$ ipython --no-banner

In [1]: import numpy as np

In [2]: np.set_printoptions(suppress=True, linewidth=140)

In [3]: def tidy(a):
   ...:     return np.round(a, 1) + 0
   ...: 

In [4]: feats = np.loadtxt("layer11.csv", delimiter=",")

In [5]: tidy(feats)
Out[5]: 
array([[-0.1,  0.1,  0.6, -0.5,  0.2,  0.3,  0.3,  0.4],
       [ 0.4, -0.1,  0. , -0.1,  0.7, -0.3,  0.4, -0.4],
       [-0.1,  0.7, -0.4, -0.1, -0.2, -0.3,  0.4,  0.1],
       [ 0.1,  0.1,  0.5, -0.2, -0.5, -0.5, -0.1, -0.4],
       [ 0.3, -0.6, -0.3, -0.4, -0.3, -0.3,  0.2,  0.4],
       [ 0.4,  0.3,  0. , -0.1,  0.3, -0.2, -0.7,  0.4],
       [-0.7, -0.1, -0.2, -0.5,  0.3, -0.3, -0.3, -0.1],
       [ 0.3,  0.1, -0.3, -0.6, -0.1,  0.5, -0.2, -0.4]])

In [6]: x0 = np.array([-1, -2, -1, 3, -2, 2, -3, 3])

In [7]: tidy(np.linalg.inv(feats))
Out[7]: 
array([[-0.1,  0.4, -0.1,  0.1,  0.3,  0.4, -0.7,  0.3],
       [ 0.1, -0.1,  0.7,  0.1, -0.6,  0.3, -0.1,  0.1],
       [ 0.6,  0. , -0.4,  0.5, -0.3,  0. , -0.2, -0.3],
       [-0.5, -0.1, -0.1, -0.2, -0.4, -0.1, -0.5, -0.6],
       [ 0.2,  0.7, -0.2, -0.5, -0.3,  0.3,  0.3, -0.1],
       [ 0.3, -0.3, -0.3, -0.5, -0.3, -0.2, -0.3,  0.5],
       [ 0.3,  0.4,  0.4, -0.1,  0.2, -0.7, -0.3, -0.2],
       [ 0.4, -0.4,  0.1, -0.4,  0.4,  0.4, -0.1, -0.4]])

In [8]: print(tidy(np.abs(np.linalg.eigvals(feats))))
[1. 1. 1. 1. 1. 1. 1. 1.]

In [9]: print(tidy(np.linalg.norm(x0)), tidy(np.linalg.norm(feats @ x0)))
6.4 6.4

In [10]: 8 - np.linalg.matrix_rank(feats - np.eye(8), tol=1e-8)
Out[10]: np.int64(1)

In [11]: tidy(feats.T @ (feats @ x0))
Out[11]: array([-1., -2., -1.,  3., -2.,  2., -3.,  3.])
